$ python -q
>>> import numpy as np
>>> import numpy.linalg as la
>>> np.set_printoptions(precision=1, suppress=True, linewidth=160, floatmode="fixed")
>>> tidy = lambda a: np.round(a, 1) + 0
>>> E = np.load("block2.npy")
>>> print(E)
[[-1.9  0.0  1.0]
 [ 0.0  1.1 -2.0]
 [-2.0  0.0  1.1]]
>>> G = E.T @ E
>>> tidy(np.trace(G)), tidy((E ** 2).sum())
(np.float64(15.0), np.float64(15.0))
>>> tidy(la.svd(E, compute_uv=False) ** 2)
array([11.3,  3.8,  0.0])
>>> (E @ E.T).shape
(3, 3)
>>> la.matrix_rank(G)
np.int64(3)
>>> print(np.allclose(G, G.T))
True
>>> E.inv()
Traceback (most recent call last):
  File "<python-input-12>", line 1, in <module>
    E.inv()
    ^^^^^
AttributeError: 'numpy.ndarray' object has no attribute 'inv'
>>> (E + E.T) / 2
array([[-1.9,  0.0, -0.5],
       [ 0.0,  1.1, -1.0],
       [-0.5, -1.0,  1.1]])
>>> (E - E.T) / 2
array([[ 0.0,  0.0,  1.5],
       [ 0.0,  0.0, -1.0],
       [-1.5,  1.0,  0.0]])
>>> tidy(la.matrix_power(E, 4))
array([[ 1.3,  0.0, -0.7],
       [ 4.2,  1.5, -5.0],
       [ 1.3,  0.0, -0.7]])
>>> tidy(la.det(E))
np.float64(-0.1)
>>> np.allclose(E, E.T)
False
>>> print(tidy(np.sort(np.abs(la.eigvals(E)))))
[0.1 0.9 1.1]
>>> Y = E / la.norm(E, axis=1, keepdims=True)
>>> G = Y @ Y.T
>>> tidy(la.norm(Y, axis=1))
array([1.0, 1.0, 1.0])
>>> (G - 2 * np.eye(3)).round(6).argmax(axis=1)
array([2, 0, 0])
>>> rng = np.random.default_rng(10643)
>>> labels = rng.permutation(3)
>>> labels
array([1, 2, 0])
>>> Y = E[labels][:, labels]
>>> np.allclose(Y, E)
False
>>> print(Y)
[[ 1.1 -2.0  0.0]
 [ 0.0  1.1 -2.0]
 [ 0.0  1.0 -1.9]]
>>> print(tidy(np.trace(Y)))
0.3
>>> round(np.log10(la.cond(Y)))
2
>>> la.cond(Y) > 100
np.True_
>>> print(tidy(np.abs(la.svd(Y)[2][-1])))
[0.8 0.5 0.3]
>>> np.argsort(-la.norm(Y, axis=0).round(6), kind="stable")[:3]
array([2, 1, 0])
>>> tidy(la.norm(Y, 2) / la.norm(Y))
np.float64(0.9)
>>> feats = np.load("case2.npy")
>>> feats
array([[ 1, -3,  1, -3,  1, -3],
       [ 3, -5,  3, -5,  3, -5],
       [-3,  1, -3,  1, -3,  1],
       [ 1, -3,  1, -3,  1, -3],
       [ 3, -5,  3, -5,  3, -5],
       [-3,  1, -3,  1, -3,  1]])
>>> r = la.matrix_rank(feats)
>>> r
np.int64(2)
>>> null = la.svd(feats)[2][r:].T
>>> np.allclose(feats @ null, 0)
True
>>> la.matrix_rank(feats.T @ feats), la.matrix_rank(feats @ feats.T)
(np.int64(2), np.int64(2))
>>> [int(la.matrix_rank(feats[:i])) for i in range(1, len(feats) + 1)]
[1, 2, 2, 2, 2, 2]
